% python3 -q
>>> import numpy as np
>>> np.set_printoptions(suppress=True, linewidth=100)
>>> def rd(a):
...     return np.round(a, 3) + 0
... 
>>> data = np.load("test3.npy")
>>> data
array([[14, 12,  5,  8,  0,  1,  7, 10],
       [12, 19,  6, 13, -2, 10,  4,  3],
       [ 5,  6, 10,  0, -7,  8, 11,  4],
       [ 8, 13,  0, 11,  2,  4, -2,  1],
       [ 0, -2, -7,  2,  6, -7, -7,  0],
       [ 1, 10,  8,  4, -7, 14,  5, -4],
       [ 7,  4, 11, -2, -7,  5, 14,  8],
       [10,  3,  4,  1,  0, -4,  8, 11]])
>>> out = data[0, 0] * data[1:] - np.outer(data[1:, 0], data[0])
>>> out
array([[  0, 122,  24,  86, -28, 128, -28, -78],
       [  0,  24, 115, -40, -98, 107, 119,   6],
       [  0,  86, -40,  90,  28,  48, -84, -66],
       [  0, -28, -98,  28,  84, -98, -98,   0],
       [  0, 128, 107,  48, -98, 195,  63, -66],
       [  0, -28, 119, -84, -98,  63, 147,  42],
       [  0, -78,   6, -66,   0, -66,  42,  54]])
>>> rd(data[:, 0] / data[0, 0])
array([1.   , 0.857, 0.357, 0.571, 0.   , 0.071, 0.5  , 0.714])
>>> rng = np.random.default_rng(76786)
>>> idx = rng.permutation(8)
>>> idx
array([6, 4, 7, 3, 5, 1, 2, 0])
>>> out = data[idx][:, idx]
>>> rd(np.sort(np.abs(np.linalg.eigvals(out))))
array([ 0.   ,  0.   ,  0.   ,  0.   ,  0.   , 22.735, 26.051, 50.214])
>>> np.allclose(out, data)
False
>>> out
array([[14, -7,  8, -2,  5,  4, 11,  7],
       [-7,  6,  0,  2, -7, -2, -7,  0],
       [ 8,  0, 11,  1, -4,  3,  4, 10],
       [-2,  2,  1, 11,  4, 13,  0,  8],
       [ 5, -7, -4,  4, 14, 10,  8,  1],
       [ 4, -2,  3, 13, 10, 19,  6, 12],
       [11, -7,  4,  0,  8,  6, 10,  5],
       [ 7,  0, 10,  8,  1, 12,  5, 14]])
>>> rd(data @ np.linalg.pinv(data) @ data)
array([[14., 12.,  5.,  8.,  0.,  1.,  7., 10.],
       [12., 19.,  6., 13., -2., 10.,  4.,  3.],
       [ 5.,  6., 10.,  0., -7.,  8., 11.,  4.],
       [ 8., 13.,  0., 11.,  2.,  4., -2.,  1.],
       [ 0., -2., -7.,  2.,  6., -7., -7.,  0.],
       [ 1., 10.,  8.,  4., -7., 14.,  5., -4.],
       [ 7.,  4., 11., -2., -7.,  5., 14.,  8.],
       [10.,  3.,  4.,  1.,  0., -4.,  8., 11.]])
>>> np.unique(data.round(6), axis=0).shape
(8, 8)
>>> np.abs(np.diag(np.linalg.qr(data)[1])) > 1e-9
array([ True,  True,  True, False, False, False, False, False])
>>> np.allclose(data[:-1].T @ np.linalg.lstsq(data[:-1].T, data[-1])[0], data[-1])
True
>>> X = np.loadtxt("layer13.csv", delimiter=",")
>>> X
array([[-18.,   3.,   3.,  -3.,  -3.,   1.,  -2.,   3.,  -2.,   2.,  -1.,  -1.,   1.,   2.],
       [  0.,   7.,   3.,   0.,   1.,  -3.,   3.,   0.,   3.,   3.,   1.,   1.,  -1.,   2.],
       [ -2.,  -1.,  -1.,   0.,  -1.,   0.,  -3.,   3.,  -2.,  -1.,  -2.,   0.,  -2.,   1.],
       [  0.,   1.,   0.,  -1.,   2.,   3.,  -3.,   0.,   1.,  -2.,   1.,   3.,   2.,  -3.],
       [ -2.,  -2.,  -1.,   0.,  -1.,  -2.,   1.,   2.,  -3.,   0.,   2.,  -2.,  -2.,   1.],
       [ -2.,   3.,   2.,  -3.,   0.,  22.,   2.,   0.,   1.,   0.,  -3.,  -2.,   2.,   0.],
       [ -2.,  -3.,  -3.,  -1.,   2.,  -2.,  -1.,  -2.,   3.,   2.,  -3.,  -3.,   3.,   1.],
       [  0.,   1.,   2.,   3.,   1.,   1.,   3.,  -7.,   3.,  -3.,  -1.,  -3.,   3.,   2.],
       [ -1.,  -3.,  -1.,  -1.,   3.,  -1.,  -3.,   0., -21.,  -2.,  -2.,   0.,  -2.,   0.],
       [ -1.,  -3.,  -1.,   1.,   3.,  -1.,  -2.,   3.,  -3., -22.,   2.,   1.,   1.,   3.],
       [  2.,   3.,   0.,   3.,  -3.,   0.,   2.,  -1.,   0.,  -3., -13.,   2.,  -2.,  -1.],
       [ -2.,   1.,   1.,   1.,  -3.,   3.,   3.,   1.,   2.,   1.,   2., -12.,   2.,  -3.],
       [ -2.,  -3.,   0.,  -3.,  -3.,   2.,  -3.,   0.,   3.,   2.,  -1.,  -1.,   0.,   3.],
       [  0.,   2.,   2.,   3.,   2.,  -1.,   3.,   3.,   2.,  -1.,   2.,  -2.,   1., -33.]])
>>> q, R = np.linalg.qr(X)
>>> q.shape, R.shape
((14, 14), (14, 14))
>>> x0 = np.array([-1, 2, -2, 3, 3, 0, 1, 0, 2, -1, 3, -3, 3, -1])
>>> a = np.maximum(X @ x0, 0)
>>> X.T @ a
array([ -168.,   203.,   231.,   366.,   158.,   100.,   422.,    67.,   370.,  -645.,   232.,
        -870.,   366., -2341.])
>>> np.maximum(X @ x0, 0) - np.maximum(-X @ x0, 0)
array([ -7.,  12., -20.,   9.,  -3.,   2.,  16.,  35., -52.,  26., -41.,  53., -24.,  71.])
>>> np.flatnonzero(a > 1e-9)
array([ 1,  3,  5,  6,  7,  9, 11, 13])
>>> th = np.radians(120)
>>> R = np.eye(14)
>>> R[4, 4] = R[8, 8] = np.cos(th)
>>> R[4, 8], R[8, 4] = -np.sin(th), np.sin(th)
>>> out = X @ R.T
>>> np.allclose(X @ X.T, out @ out.T)
True
>>> def softmax(z):
...     e = np.exp(z - z.max(axis=-1, keepdims=True))
...     return e / e.sum(axis=-1, keepdims=True)
... 
>>> rd(softmax(X).sum(axis=1))
array([1., 1., 1., 1., 1., 1., 1., 1., 1., 1., 1., 1., 1., 1.])
>>> att = X @ X.T / np.sqrt(14)
>>> rd(softmax(att)[10] @ X)
array([  2.,   3.,   0.,   3.,  -3.,   0.,   2.,  -1.,   0.,  -3., -13.,   2.,  -2.,  -1.])
>>> out = np.array([[0, 1, 3],
...     [-2, 3, -1],
...     [-1, -2, 0],
...     [2, 1, -2],
...     [2, 2, -2],
...     [3, -2, -3],
...     [2, -1, -3],
...     [3, 2, 3],
...     [2, -2, -3],
...     [-1, 0, 1],
...     [2, -1, 0],
...     [-2, -3, -1],
...     [0, 1, 1],
...     [2, 2, 3]])
>>> np.einsum("ij->j", X)
array([-30.,   6.,   6.,  -1.,   0.,  22.,   0.,   5., -13., -24., -16., -19.,   6., -25.])
>>> X @ out
array([[ -15.,   -5.,  -17.],
       [ -11.,   13.,  -11.],
       [  -1.,   10.,   21.],
       [  -3.,  -13.,  -18.],
       [   9.,    9.,   19.],
       [  56.,  -37.,  -74.],
       [   3.,   10.,    0.],
       [   9.,   -4.,  -42.],
       [ -42.,   44.,   67.],
       [  41.,   17.,    6.],
       [ -34.,    7.,  -16.],
       [  36.,   13.,  -18.],
       [   4.,  -17.,   15.],
       [ -37.,  -51., -112.]])
>>> np.einsum("ij,ij->i", X, X)
array([ 389.,  102.,   39.,   52.,   41.,  532.,   77.,  115.,  484.,  543.,  223.,  201.,   68.,
       1143.])
>>> np.vstack([X, out.T]).shape
(17, 14)
>>> np.einsum("ik,kj->ij", X, out)
array([[ -15.,   -5.,  -17.],
       [ -11.,   13.,  -11.],
       [  -1.,   10.,   21.],
       [  -3.,  -13.,  -18.],
       [   9.,    9.,   19.],
       [  56.,  -37.,  -74.],
       [   3.,   10.,    0.],
       [   9.,   -4.,  -42.],
       [ -42.,   44.,   67.],
       [  41.,   17.,    6.],
       [ -34.,    7.,  -16.],
       [  36.,   13.,  -18.],
       [   4.,  -17.,   15.],
       [ -37.,  -51., -112.]])
>>> M = np.loadtxt("run14.csv", delimiter=",")
>>> M
array([[-5.37 ,  3.037, -1.27 , -4.539,  0.601, -3.647,  4.297,  2.757],
       [ 3.734, -3.009,  4.17 , -4.983, -3.574,  3.107,  0.558,  3.47 ],
       [-2.031,  4.107,  3.729,  0.49 ,  2.421,  7.353, -1.804, -1.295],
       [ 2.039, -0.905,  5.327, -1.545,  3.467,  2.986, -1.139, -6.483],
       [-5.003, -1.105, -3.516, -1.849, -5.183, -2.551, -2.062, -4.51 ],
       [-7.925,  0.642,  2.517,  2.804,  3.182,  2.944, -0.355, -1.914],
       [-5.08 , -3.447,  0.774,  2.951, -5.119,  2.045,  1.54 ,  4.499],
       [ 3.016,  5.777,  4.615, -1.784, -3.967, -2.459,  3.345,  0.272],
       [-1.235, -1.327,  4.233,  1.295,  1.451,  6.068, -1.928,  5.871],
       [ 3.811,  3.296,  0.338, -3.211,  4.984, -1.103, -5.805, -2.105],
       [ 1.843, -1.558, -2.029, -4.012,  0.091,  3.001,  4.209,  6.873],
       [-3.147, -2.818, -2.551, -3.569, -1.494,  4.643,  5.986,  1.811],
       [ 4.268, -4.456, -6.001, -2.797,  2.217,  0.38 , -3.062,  1.913],
       [-1.076, -5.468,  1.448,  1.402, -4.667,  1.446,  1.868,  6.125],
       [-5.465, -0.898, -6.259,  1.444, -2.026, -2.552, -0.803, -4.099],
       [ 2.524,  1.853, -1.767,  1.201,  0.196, -1.74 ,  6.685, -6.155],
       [-1.263,  0.857, -6.107, -1.259,  4.132, -6.117, -1.476,  1.455]])
>>> gram = np.cov(M, rowvar=False)
>>> gram.shape
(8, 8)
>>> np.argsort(-M.std(axis=0).round(6), kind="stable")
array([7, 2, 0, 5, 6, 4, 1, 3])
>>> np.median(M, axis=0)
array([-1.235, -0.905,  0.338, -1.545,  0.196,  1.446, -0.355,  1.455])
>>> rd(M.std(axis=0))
array([3.793, 3.057, 3.819, 2.52 , 3.311, 3.58 , 3.314, 4.136])
